% python3 -q
>>> import numpy as np
>>> np.set_printoptions(precision=2, suppress=True, linewidth=120)
>>> rnd = lambda a: np.round(a, 2) + 0
>>> J = np.array([[1, -1], [1, 0], [1, 1], [1, 2], [1, 3], [1, 4], [1, 5]])
>>> P = J @ np.linalg.solve(J.T @ J, J.T)
>>> np.trace(P)
np.float64(2.0)
>>> rnd((np.eye(7) - P) @ J)
array([[0., 0.],
       [0., 0.],
       [0., 0.],
       [0., 0.],
       [0., 0.],
       [0., 0.],
       [0., 0.]])
>>> rnd(np.linalg.svd(J, compute_uv=False))
array([7.73, 1.81])
>>> J.shape
(7, 2)
>>> np.abs(J).max()
np.int64(5)
>>> np.count_nonzero(J)
np.int64(13)
>>> J.mean(axis=0)
array([1., 2.])
>>> J - J[0]
array([[0, 0],
       [0, 1],
       [0, 2],
       [0, 3],
       [0, 4],
       [0, 5],
       [0, 6]])
>>> np.diff(J, axis=0)
array([[0, 1],
       [0, 1],
       [0, 1],
       [0, 1],
       [0, 1],
       [0, 1]])
>>> J.sum(axis=1)
array([0, 1, 2, 3, 4, 5, 6])
>>> rnd(np.linalg.norm(J))
np.float64(7.94)
>>> np.unravel_index(np.abs(J).argmax(), J.shape)
(np.int64(6), np.int64(1))
>>> q, V = np.linalg.qr(J[:, :1])[0], np.linalg.qr(J[:, 1:])[0]
>>> sigma = np.linalg.svd(q.T @ V, compute_uv=False)
>>> rnd(np.linalg.norm(q @ q.T - V @ V.T, 2))
np.float64(0.71)
>>> X = np.loadtxt("layer11.csv", delimiter=",")
>>> X
array([[ 4.27,  0.59,  5.23,  7.53, -0.63,  3.65],
       [ 4.99, -1.68,  3.7 ,  2.79, -4.85,  0.87],
       [ 6.77,  1.79,  7.19,  6.25, -1.98,  4.61],
       [ 5.97,  2.06,  5.72,  1.74, -2.38,  3.32],
       [ 1.47, -1.1 ,  1.06,  1.13, -2.03, -0.12],
       [ 5.38, -3.9 ,  4.16,  7.72, -5.6 ,  0.97],
       [-0.46, -1.89, -1.01,  0.56, -1.17, -1.16],
       [ 3.41,  0.92,  3.56,  3.04, -0.93,  2.37],
       [ 8.72, -3.02,  7.72, 10.66, -6.69,  3.31],
       [ 8.78,  2.42,  9.07,  6.85, -2.84,  5.72],
       [ 5.41,  0.16,  4.74,  2.35, -3.57,  2.12],
       [ 1.53, -1.25,  0.99,  1.08, -1.89, -0.04],
       [ 4.17,  0.67,  5.13,  7.53, -0.66,  3.64],
       [ 1.33,  0.24,  1.74,  2.52, -0.21,  1.19],
       [ 8.83,  2.6 ,  9.02,  6.69, -2.83,  5.73],
       [ 4.51, -3.53,  2.71,  3.3 , -5.94, -0.16],
       [ 4.44, -2.18,  3.49,  4.65, -4.19,  0.99],
       [ 5.16, -2.47,  4.98,  9.09, -3.73,  2.3 ],
       [ 4.15,  0.57,  5.03,  7.56, -0.59,  3.52],
       [ 6.27,  0.02,  6.21,  6.67, -3.19,  3.37],
       [ 2.8 ,  0.41,  3.27,  5.04, -0.36,  2.32],
       [ 1.4 ,  0.26,  1.74,  2.49, -0.24,  1.14],
       [ 3.63, -1.31,  4.11,  7.96, -1.83,  2.31],
       [ 6.33, -1.51,  5.42,  5.3 , -5.07,  2.17],
       [ 0.91, -3.09, -0.11,  1.61, -3.14, -1.31]])
>>> cen = X - X.mean(axis=1)
Traceback (most recent call last):
  File "<python-input-22>", line 1, in <module>
    cen = X - X.mean(axis=1)
          ~~^~~~~~~~~~~~~~~~
ValueError: operands could not be broadcast together with shapes (25,6) (25,) 
>>> cen = X - X.mean(axis=0)
>>> U, sigma, Vh = np.linalg.svd(cen, full_matrices=False)
>>> np.linalg.matrix_rank(cen)
np.int64(6)
>>> rnd(sigma)
array([22.7 , 12.97,  9.32,  0.27,  0.23,  0.17])
>>> C2 = np.cov(X, rowvar=False)
>>> rnd(np.corrcoef(X[:, 1], X[:, 2])[0, 1])
np.float64(0.48)
>>> np.argsort(-X.std(axis=0).round(6), kind="stable")
array([3, 2, 0, 4, 5, 1])
>>> rnd(np.polyfit(X[:, 1], X[:, 2], 1))
array([0.67, 4.57])
>>> np.median(X, axis=0)
array([ 4.44,  0.02,  4.16,  5.04, -2.38,  2.3 ])
>>> rnd(np.linalg.eigvalsh(C2)[::-1])
array([21.47,  7.01,  3.62,  0.  ,  0.  ,  0.  ])
>>> C2.shape
(6, 6)
>>> rnd(np.corrcoef(X.T))
array([[ 1.  ,  0.28,  0.96,  0.65, -0.52,  0.79],
       [ 0.28,  1.  ,  0.48,  0.  ,  0.61,  0.73],
       [ 0.96,  0.48,  1.  ,  0.71, -0.26,  0.93],
       [ 0.65,  0.  ,  0.71,  1.  , -0.24,  0.65],
       [-0.52,  0.61, -0.26, -0.24,  1.  ,  0.11],
       [ 0.79,  0.73,  0.93,  0.65,  0.11,  1.  ]])
>>> P = X @ np.linalg.solve(X.T @ X, X.T)
>>> rnd(np.trace(P))
np.float64(6.0)
>>> rnd(P @ X[:, 4])
array([-0.63, -4.85, -1.98, -2.38, -2.03, -5.6 , -1.17, -0.93, -6.69, -2.84, -3.57, -1.89, -0.66, -0.21, -2.83, -5.94,
       -4.19, -3.73, -0.59, -3.19, -0.36, -0.24, -1.83, -5.07, -3.14])
>>> C = X[[21, 3]].astype(float)
>>> for _ in range(3):
...     labels = np.linalg.norm(X[:, None] - C, axis=-1).argmin(axis=1)
...     C = np.array([X[labels == j].mean(axis=0) for j in range(2)])
... 
>>> labels
array([1, 0, 1, 1, 0, 1, 0, 0, 1, 1, 1, 0, 1, 0, 1, 0, 0, 1, 1, 1, 0, 0, 1, 1, 0])
>>> np.abs(C[1] - C[0]).argmax()
np.int64(3)
>>> np.bincount(labels)
array([11, 14])
>>> rnd(C)
array([[ 2.39, -1.17,  1.92,  2.56, -2.27,  0.55],
       [ 5.99, -0.1 ,  5.98,  6.71, -2.97,  3.34]])
>>> rnd(C[1] - C[0])
array([ 3.59,  1.08,  4.06,  4.14, -0.7 ,  2.78])
>>> data = np.load("dump.npy")
>>> data
array([[0, 3, 3],
       [0, 0, 1],
       [0, 0, 0]])
>>> # rows and columns are dependent
>>> np.argsort(-np.linalg.norm(data, axis=0).round(6), kind="stable")[:3]
array([2, 1, 0])
>>> rnd(np.linalg.norm(data, 2) / np.linalg.norm(data))
np.float64(0.99)
>>> np.linalg.matrix_rank(data, rtol=0.1)
np.int64(2)
>>> r = np.linalg.matrix_rank(data)
>>> r
np.int64(2)
>>> ns = np.linalg.svd(data)[2][r:].T
>>> [int(np.linalg.matrix_rank(np.delete(data, i, axis=0))) for i in range(3)]
[1, 1, 2]
>>> [int(np.linalg.matrix_rank(data[:, :j + 1])) for j in range(3)]
[0, 1, 2]
>>> np.linalg.matrix_rank(data.T @ data), np.linalg.matrix_rank(data @ data.T)
(np.int64(2), np.int64(2))
>>> data @ ns
array([[0.],
       [0.],
       [0.]])
>>> blk = np.stack([J, 4 * J, J[::-1]])
>>> blk.sum(axis=0)
array([[ 6,  0],
       [ 6,  4],
       [ 6,  8],
       [ 6, 12],
       [ 6, 16],
       [ 6, 20],
       [ 6, 24]])
>>> feats = np.array([[7.0, -7.0, 0.0], [-9.0, 4.0, 0.0], [0.0, 0.0, 1.0]])
>>> feats
array([[ 7., -7.,  0.],
       [-9.,  4.,  0.],
       [ 0.,  0.,  1.]])
>>> # splits into 2 blocks
>>> x0 = np.array([2, 0, 0])
>>> a = np.maximum(feats @ x0, 0)
>>> rnd(np.tanh(feats @ x0))
array([ 1., -1.,  0.])
>>> np.maximum(feats @ (3 * x0), 0)
array([42.,  0.,  0.])
>>> feats.T @ a
array([ 98., -98.,   0.])
>>> np.flatnonzero(a > 1e-9)
array([0])
>>> a
array([14.,  0.,  0.])
>>> C2 = feats.T @ feats
>>> np.allclose(C2, C2.T)
True
>>> C2
array([[130., -85.,   0.],
       [-85.,  65.,   0.],
       [  0.,   0.,   1.]])
>>> rnd(np.linalg.eigvalsh(C2)[::-1])
array([188.5,   6.5,   1. ])
>>> rnd(np.linalg.det(2 * feats)), rnd(np.linalg.det(feats))
(np.float64(-280.0), np.float64(-35.0))
>>> rnd(np.linalg.det(feats[::-1]))
np.float64(35.0)
>>> rnd(np.linalg.eigvals(feats))
array([13.58, -2.58,  1.  ])
>>> K = np.load("x.npy")
>>> K
array([[ 4.16,  0.61, -2.7 ],
       [ 4.32,  0.61,  2.44],
       [-1.63, -4.04, -2.45],
       [-4.42, -1.45,  1.83],
       [ 1.  ,  4.62, -1.63],
       [ 4.36, -0.13,  2.44],
       [ 0.84, -2.59,  4.19],
       [ 2.63, -2.57,  3.39],
       [-3.4 , -3.66,  0.29],
       [-0.22, -3.63,  3.43],
       [ 0.95, -3.52,  3.42],
       [-3.26,  3.03,  2.28],
       [ 2.47, -3.84, -2.03],
       [ 1.51,  2.23,  4.22],
       [-2.09, -4.06, -2.04],
       [ 3.48,  1.19,  3.39],
       [ 2.53, -1.27, -4.12],
       [ 4.33,  0.85, -2.34],
       [-0.79,  1.56,  4.69]])
>>> P = K @ np.linalg.solve(K.T @ K, K.T)
>>> rnd(np.linalg.eigvalsh(P))
array([0., 0., 0., 0., 0., 0., 0., 0., 0., 0., 0., 0., 0., 0., 0., 0., 1., 1., 1.])
>>> rnd(P @ K[:, 1])
array([ 0.61,  0.61, -4.04, -1.45,  4.62, -0.13, -2.59, -2.57, -3.66, -3.63, -3.52,  3.03, -3.84,  2.23, -4.06,  1.19,
       -1.27,  0.85,  1.56])
>>> np.allclose(P @ P, P)
True
>>> np.trace(P)
np.float64(3.0)
>>> C = K[[16, 11]].astype(float)
>>> for _ in range(6):
...     labels = np.linalg.norm(K[:, None] - C, axis=-1).argmin(axis=1)
...     C = np.array([K[labels == j].mean(axis=0) for j in range(2)])
... 
>>> labels
array([0, 0, 0, 1, 0, 0, 1, 1, 1, 1, 1, 1, 0, 1, 0, 1, 0, 0, 1])
>>> np.bincount(labels)
array([ 9, 10])
>>> np.abs(C[1] - C[0]).argmax()
np.int64(2)
